$ python3 -q
>>> import numpy as np
>>> import numpy.linalg as la
>>> np.set_printoptions(precision=2, suppress=True, linewidth=140)
>>> tidy = lambda a: np.round(a, 2) + 0
>>> rng = np.random.default_rng(11145)
>>> K = np.array([[1, 1, -2, 1, 0, 0, 0],
...     [2, 0, -1, 0, -1, -1, 1],
...     [1, 2, 1, 2, 1, 2, 2],
...     [0, 1, 1, 2, 0, 0, 1],
...     [0, 2, -1, 1, 2, 0, -1]]) * (rng.random((5, 7)) < 0.3)
>>> print(K)
[[ 0  1  0  0  0  0  0]
 [ 0  0  0  0  0 -1  0]
 [ 1  0  0  0  0  0  0]
 [ 0  0  1  2  0  0  1]
 [ 0  0  0  0  0  0 -1]]
>>> B = K / la.norm(K, axis=1, keepdims=True)
>>> C2 = B @ B.T
>>> print(tidy(C2))
[[ 1.    0.    0.    0.    0.  ]
 [ 0.    1.    0.    0.    0.  ]
 [ 0.    0.    1.    0.    0.  ]
 [ 0.    0.    0.    1.   -0.41]
 [ 0.    0.    0.   -0.41  1.  ]]
>>> (np.abs(C2) > 0.9).astype(int)
array([[1, 0, 0, 0, 0],
       [0, 1, 0, 0, 0],
       [0, 0, 1, 0, 0],
       [0, 0, 0, 1, 0],
       [0, 0, 0, 0, 1]])
>>> tidy(C2[4])
array([ 0.  ,  0.  ,  0.  , -0.41,  1.  ])
>>> C2 = K.T @ K
>>> (K @ K.T).shape
(5, 5)
>>> C2
array([[1, 0, 0, 0, 0, 0, 0],
       [0, 1, 0, 0, 0, 0, 0],
       [0, 0, 1, 2, 0, 0, 1],
       [0, 0, 2, 4, 0, 0, 2],
       [0, 0, 0, 0, 0, 0, 0],
       [0, 0, 0, 0, 0, 1, 0],
       [0, 0, 1, 2, 0, 0, 2]])
>>> tidy(la.eigvalsh(C2)[::-1])
array([6.19, 1.  , 1.  , 1.  , 0.81, 0.  , 0.  ])
>>> print(np.trace(C2), (K ** 2).sum())
10 10
>>> tidy(la.svd(K, compute_uv=False) ** 2)
array([6.19, 1.  , 1.  , 1.  , 0.81])
>>> def softmax(z):
...     e = np.exp(z - z.max(axis=-1, keepdims=True))
...     return e / e.sum(axis=-1, keepdims=True)
... 
>>> print(tidy(softmax(C2[1] + 5)))
[0.11 0.31 0.11 0.11 0.11 0.11 0.11]
>>> scores = C2 @ C2.T / np.sqrt(7)
>>> tidy(softmax(scores)[1] @ C2)
array([0.13, 0.2 , 0.54, 1.07, 0.  , 0.13, 0.67])
>>> softmax(scores).round(6).argmax(axis=1)
array([0, 1, 3, 3, 0, 5, 3])
>>> tidy(softmax(scores))
array([[0.2 , 0.13, 0.13, 0.13, 0.13, 0.13, 0.13],
       [0.13, 0.2 , 0.13, 0.13, 0.13, 0.13, 0.13],
       [0.01, 0.01, 0.08, 0.77, 0.01, 0.01, 0.12],
       [0.  , 0.  , 0.01, 0.97, 0.  , 0.  , 0.02],
       [0.14, 0.14, 0.14, 0.14, 0.14, 0.14, 0.14],
       [0.13, 0.13, 0.13, 0.13, 0.13, 0.2 , 0.13],
       [0.  , 0.  , 0.06, 0.81, 0.  , 0.  , 0.12]])
>>> tidy(softmax(scores + np.triu(np.full(scores.shape, -np.inf), 1)))
array([[1.  , 0.  , 0.  , 0.  , 0.  , 0.  , 0.  ],
       [0.41, 0.59, 0.  , 0.  , 0.  , 0.  , 0.  ],
       [0.09, 0.09, 0.83, 0.  , 0.  , 0.  , 0.  ],
       [0.  , 0.  , 0.01, 0.99, 0.  , 0.  , 0.  ],
       [0.2 , 0.2 , 0.2 , 0.2 , 0.2 , 0.  , 0.  ],
       [0.15, 0.15, 0.15, 0.15, 0.15, 0.23, 0.  ],
       [0.  , 0.  , 0.06, 0.81, 0.  , 0.  , 0.12]])
>>> B = K / np.sqrt((K ** 2).mean(axis=1, keepdims=True))
>>> tidy(K - K.mean(axis=1, keepdims=True))
array([[-0.14,  0.86, -0.14, -0.14, -0.14, -0.14, -0.14],
       [ 0.14,  0.14,  0.14,  0.14,  0.14, -0.86,  0.14],
       [ 0.86, -0.14, -0.14, -0.14, -0.14, -0.14, -0.14],
       [-0.57, -0.57,  0.43,  1.43, -0.57, -0.57,  0.43],
       [ 0.14,  0.14,  0.14,  0.14,  0.14,  0.14, -0.86]])
>>> la.matrix_rank(K - K.mean(axis=1, keepdims=True))
np.int64(5)
>>> la.matrix_rank(B) == la.matrix_rank(K)
np.True_
>>> u, r1 = K[2], K[3]
>>> u @ r1
np.int64(0)
>>> pr = (u @ r1) / (u @ u) * u
>>> print((r1 - pr) @ u)
0.0
>>> tidy(la.norm(u + r1) ** 2 + la.norm(u - r1) ** 2)
np.float64(14.0)
>>> F = np.load("sample16.npy")
>>> F
array([[ 0.,  0.,  0.,  0.,  0.,  0.,  2.],
       [ 0.,  0.,  0.,  0.,  0.,  0.,  3.],
       [ 0.,  0.,  0.,  0.,  0.,  0.,  2.],
       [ 0.,  0.,  0.,  0.,  0.,  0., -1.],
       [ 0.,  0.,  0.,  0.,  0.,  0., -1.],
       [ 0.,  0.,  0.,  0.,  0.,  0.,  2.],
       [ 2.,  3.,  2., -1., -1.,  2.,  0.]])
>>> # row 2 repeats row 0
>>> vals, evecs = la.eigh(F)
>>> x = np.array([4, 5, 5, 2, 3, 0, 4])
>>> tidy(evecs * np.maximum(vals, 0) @ evecs.T)
array([[ 0.42,  0.63,  0.42, -0.21, -0.21,  0.42,  1.  ],
       [ 0.63,  0.94,  0.63, -0.31, -0.31,  0.63,  1.5 ],
       [ 0.42,  0.63,  0.42, -0.21, -0.21,  0.42,  1.  ],
       [-0.21, -0.31, -0.21,  0.1 ,  0.1 , -0.21, -0.5 ],
       [-0.21, -0.31, -0.21,  0.1 ,  0.1 , -0.21, -0.5 ],
       [ 0.42,  0.63,  0.42, -0.21, -0.21,  0.42,  1.  ],
       [ 1.  ,  1.5 ,  1.  , -0.5 , -0.5 ,  1.  ,  2.4 ]])
>>> tidy(x @ F @ x / (x @ x)), tidy(vals[0]), tidy(vals[-1])
(np.float64(2.36), np.float64(-4.8), np.float64(4.8))
>>> tidy(la.eigvalsh(F[1:, 1:]))
array([-4.36,  0.  ,  0.  ,  0.  ,  0.  ,  4.36])
>>> r = la.matrix_rank(F)
>>> r
np.int64(2)
>>> N = la.svd(F)[2][r:].T
>>> [int(la.matrix_rank(F[:i])) for i in range(1, len(F) + 1)]
[1, 1, 1, 1, 1, 1, 2]
>>> np.allclose(F @ N, 0)
True
>>> N.shape
(7, 5)
>>> la.matrix_rank(F.T @ F), la.matrix_rank(F @ F.T)
(np.int64(2), np.int64(2))
>>> np.count_nonzero(F)
np.int64(12)
>>> np.unravel_index(np.abs(F).argmax(), F.shape)
(np.int64(1), np.int64(6))
>>> print(la.matrix_rank(F))
2
>>> F.sum(axis=1)
array([ 2.,  3.,  2., -1., -1.,  2.,  7.])
